% python3 -q
>>> import numpy as np
>>> np.set_printoptions(suppress=True, linewidth=120)
>>> rd = lambda a: np.round(a, 2) + 0
>>> M = np.load("arr.npy")
>>> M
array([[0, 1],
       [1, 0]])
>>> M @ M.T
array([[1, 0],
       [0, 1]])
>>> M.T @ M
array([[1, 0],
       [0, 1]])
>>> rd(np.linalg.pinv(M))
array([[0., 1.],
       [1., 0.]])
>>> x = np.array([1, 6])
>>> M.T @ (M @ x)
array([1, 6])
>>> rd(np.linalg.inv(M))
array([[0., 1.],
       [1., 0.]])
>>> rd(np.abs(np.linalg.eigvals(M)))
array([1., 1.])
>>> np.trace(M @ M @ M) // 6
np.int64(0)
>>> M @ M
array([[1, 0],
       [0, 1]])
>>> low = np.diag(M.sum(axis=1)) - M
>>> rd(np.linalg.eigvalsh(low))
array([0., 2.])
>>> rng = np.random.default_rng(7178)
>>> idx = rng.integers(0, 2, 5)
>>> K = np.array([[4, 5, 4, 4, 2],
...     [5, 3, 1, 5, 5],
...     [5, 0, 4, 4, 1],
...     [1, 5, 3, 3, 3],
...     [1, 0, 4, 2, 5]]) * (idx[:, None] == idx)
>>> K
array([[4, 5, 4, 4, 2],
       [5, 3, 1, 5, 5],
       [5, 0, 4, 4, 1],
       [1, 5, 3, 3, 3],
       [1, 0, 4, 2, 5]])
>>> u, r1 = K[1], K[0]
>>> u @ u
np.int64(85)
>>> pr = (u @ r1) / (u @ u) * u
>>> rd(pr)
array([4.06, 2.44, 0.81, 4.06, 4.06])
>>> rd(np.linalg.norm(u + r1) ** 2 + np.linalg.norm(u - r1) ** 2)
np.float64(324.0)
>>> q = K.astype(float).copy()
>>> for j in range(5):
...     q[:, j] -= q[:, :j] @ (q[:, :j].T @ q[:, j])
...     q[:, j] /= np.linalg.norm(q[:, j])
... 
>>> rd(q.T @ q)
array([[1., 0., 0., 0., 0.],
       [0., 1., 0., 0., 0.],
       [0., 0., 1., 0., 0.],
       [0., 0., 0., 1., 0.],
       [0., 0., 0., 0., 1.]])
>>> hat = np.triu(np.array([[3, 0], [0, -2]]), 1) + np.eye(2)
>>> B = hat @ M @ np.linalg.inv(hat)
>>> np.poly(B)
array([ 1.,  0., -1.])
>>> t = np.radians(72)
>>> Rm = np.eye(5)
>>> Rm[0, 0] = Rm[2, 2] = np.cos(t)
>>> Rm[0, 2], Rm[2, 0] = -np.sin(t), np.sin(t)
>>> rd(Rm)
array([[ 0.31,  0.  , -0.95,  0.  ,  0.  ],
       [ 0.  ,  1.  ,  0.  ,  0.  ,  0.  ],
       [ 0.95,  0.  ,  0.31,  0.  ,  0.  ],
       [ 0.  ,  0.  ,  0.  ,  1.  ,  0.  ],
       [ 0.  ,  0.  ,  0.  ,  0.  ,  1.  ]])
>>> B = K @ Rm.T
>>> rd(B)
array([[-2.57,  5.  ,  5.04,  4.  ,  2.  ],
       [ 0.59,  3.  ,  5.06,  5.  ,  5.  ],
       [-2.26,  0.  ,  5.99,  4.  ,  1.  ],
       [-2.54,  5.  ,  1.88,  3.  ,  3.  ],
       [-3.5 ,  0.  ,  2.19,  2.  ,  5.  ]])
>>> np.allclose(np.linalg.norm(K, axis=1), np.linalg.norm(B, axis=1))
True
>>> np.allclose(K @ K.T, B @ B.T)
True
>>> u = np.array([-2, 0, 2, -4, -4])
>>> B = K + np.outer(u, np.eye(5)[0])
>>> np.linalg.matrix_rank(B - K)
np.int64(1)
>>> B
array([[ 2.,  5.,  4.,  4.,  2.],
       [ 5.,  3.,  1.,  5.,  5.],
       [ 7.,  0.,  4.,  4.,  1.],
       [-3.,  5.,  3.,  3.,  3.],
       [-3.,  0.,  4.,  2.,  5.]])
>>> rd(np.linalg.det(B) / np.linalg.det(K)), rd(1 + np.linalg.solve(K, u)[0])
(np.float64(1.34), np.float64(1.34))
>>> X = np.array([[0.0, 0.0, 2.0, 1.0, 2.0],
...     [0.0, 0.0, 3.0, 1.0, 0.0],
...     [2.0, 3.0, 0.0, 0.0, 0.0],
...     [1.0, 1.0, 0.0, 0.0, 0.0],
...     [2.0, 0.0, 0.0, 0.0, 0.0]])
>>> [round(float(x), 2) for x in np.linalg.svd(X, compute_uv=False)[:3]]
[4.06, 4.06, 1.58]
>>> np.linalg.matrix_rank(X, rtol=0.1)
np.int64(4)
>>> np.linalg.cond(X) > 100
np.True_
>>> evals, V = np.linalg.eigh(X)
>>> rd(np.linalg.eigvalsh(X @ X))
array([ 0.  ,  2.48,  2.48, 16.52, 16.52])
>>> rd(evals)
array([-4.06, -1.58,  0.  ,  1.58,  4.06])
>>> data = 4 * np.eye(5) + np.eye(5, k=1)
>>> data
array([[4., 1., 0., 0., 0.],
       [0., 4., 1., 0., 0.],
       [0., 0., 4., 1., 0.],
       [0., 0., 0., 4., 1.],
       [0., 0., 0., 0., 4.]])
>>> q, Rm = np.linalg.qr(data)
>>> q.shape, Rm.shape
((5, 5), (5, 5))
>>> np.trace(q @ q.T)
np.float64(5.0)
>>> q.T @ q
array([[1., 0., 0., 0., 0.],
       [0., 1., 0., 0., 0.],
       [0., 0., 1., 0., 0.],
       [0., 0., 0., 1., 0.],
       [0., 0., 0., 0., 1.]])
>>> Rm
array([[4., 1., 0., 0., 0.],
       [0., 4., 1., 0., 0.],
       [0., 0., 4., 1., 0.],
       [0., 0., 0., 4., 1.],
       [0., 0., 0., 0., 4.]])
>>> np.abs(np.diag(Rm))
array([4., 4., 4., 4., 4.])
>>> np.allclose(Rm.T @ Rm, data.T @ data)
True
>>> abs(Rm[0, 0]), rd(np.linalg.norm(data[:, 0]))
(np.float64(4.0), np.float64(4.0))
>>> W1 = np.array([[3, 5, 2], [5, 3, 5], [1, 2, 5], [2, 2, 5], [3, 5, 2]])
>>> b = np.array([-3, -2, 4])
>>> hid = np.maximum(data @ W1 + b, 0)
>>> hid
array([[14., 21., 17.],
       [18., 12., 29.],
       [ 3.,  8., 29.],
       [ 8., 11., 26.],
       [ 9., 18., 12.]])
>>> cent = np.array([[1, 3, 0], [0, 0, 1], [0, 3, 0]])
>>> hid @ cent
array([[ 14.,  93.,  21.],
       [ 18., 141.,  12.],
       [  3.,  96.,   8.],
       [  8., 102.,  11.],
       [  9.,  63.,  18.]])
